>>> import numpy as np
>>> np.set_printoptions(suppress=True, linewidth=200)
>>> rd = lambda a: np.round(a, 1) + 0
>>> F = np.array([[-1.0, -2.0], [4.0, 5.0]])
>>> Uu, sig, VT = np.linalg.svd(F)
>>> rd(sig)
array([6.8, 0.4])
>>> np.argmax(sig[:-1] / (sig[1:] + 1e-6)) + 1
np.int64(1)
>>> B = Uu[:, :1] @ np.diag(sig[:1]) @ VT[:1]
>>> rd(np.abs(F - B).max())
np.float64(0.3)
>>> np.linalg.matrix_rank(B)
np.int64(1)
>>> np.linalg.matrix_rank(F, rtol=0.05)
np.int64(2)
>>> rd(np.linalg.det(F.T))
np.float64(3.0)
>>> rd(np.linalg.det(F[::-1]))
np.float64(-3.0)
>>> rd(np.linalg.eigvals(F).sum().real)
np.float64(4.0)
>>> np.poly(F)
array([ 1., -4.,  3.])
>>> np.kron(np.eye(2, dtype=int), F)
array([[-1., -2., -0., -0.],
       [ 4.,  5.,  0.,  0.],
       [-0., -0., -1., -2.],
       [ 0.,  0.,  4.,  5.]])
>>> B = F[0, 0] * F[1:] - np.outer(F[1:, 0], F[0])
>>> B
array([[0., 3.]])
>>> np.linalg.matrix_rank(B), np.linalg.matrix_rank(F)
(np.int64(1), np.int64(2))
>>> F[:, 0] / F[0, 0]
array([ 1., -4.])
>>> evals, vecs = np.linalg.eig(F)
>>> evals
array([1., 3.])
>>> np.prod(evals)
np.float64(3.0)
>>> F @ vecs[:, 0] - evals[0] * vecs[:, 0]
array([0., 0.])
>>> rd(np.sort(np.linalg.eigvals(np.linalg.inv(F))))
array([0.3, 1. ])
>>> rd(np.sort(np.linalg.eigvals(F.T)))
array([1., 3.])
>>> B = np.linalg.inv(F)
>>> rd(np.linalg.det(F) * np.linalg.det(B))
np.float64(1.0)
>>> E = np.diag(5 * np.array([2, 2, -1, 2, 0])) + np.array([[1, 1, 1, 0, -3],
...     [-3, 2, -1, 1, -2],
...     [-2, 1, 3, 2, -1],
...     [2, 3, -3, 1, 3],
...     [2, 1, -3, 2, 1]])
>>> E
array([[11,  1,  1,  0, -3],
       [-3, 12, -1,  1, -2],
       [-2,  1, -2,  2, -1],
       [ 2,  3, -3, 11,  3],
       [ 2,  1, -3,  2,  1]])
>>> B = E / np.sqrt((E ** 2).mean(axis=1, keepdims=True))
>>> rd(np.linalg.norm(B, axis=1))
array([2.2, 2.2, 2.2, 2.2, 2.2])
>>> np.linalg.matrix_rank(B) == np.linalg.matrix_rank(E)
np.True_
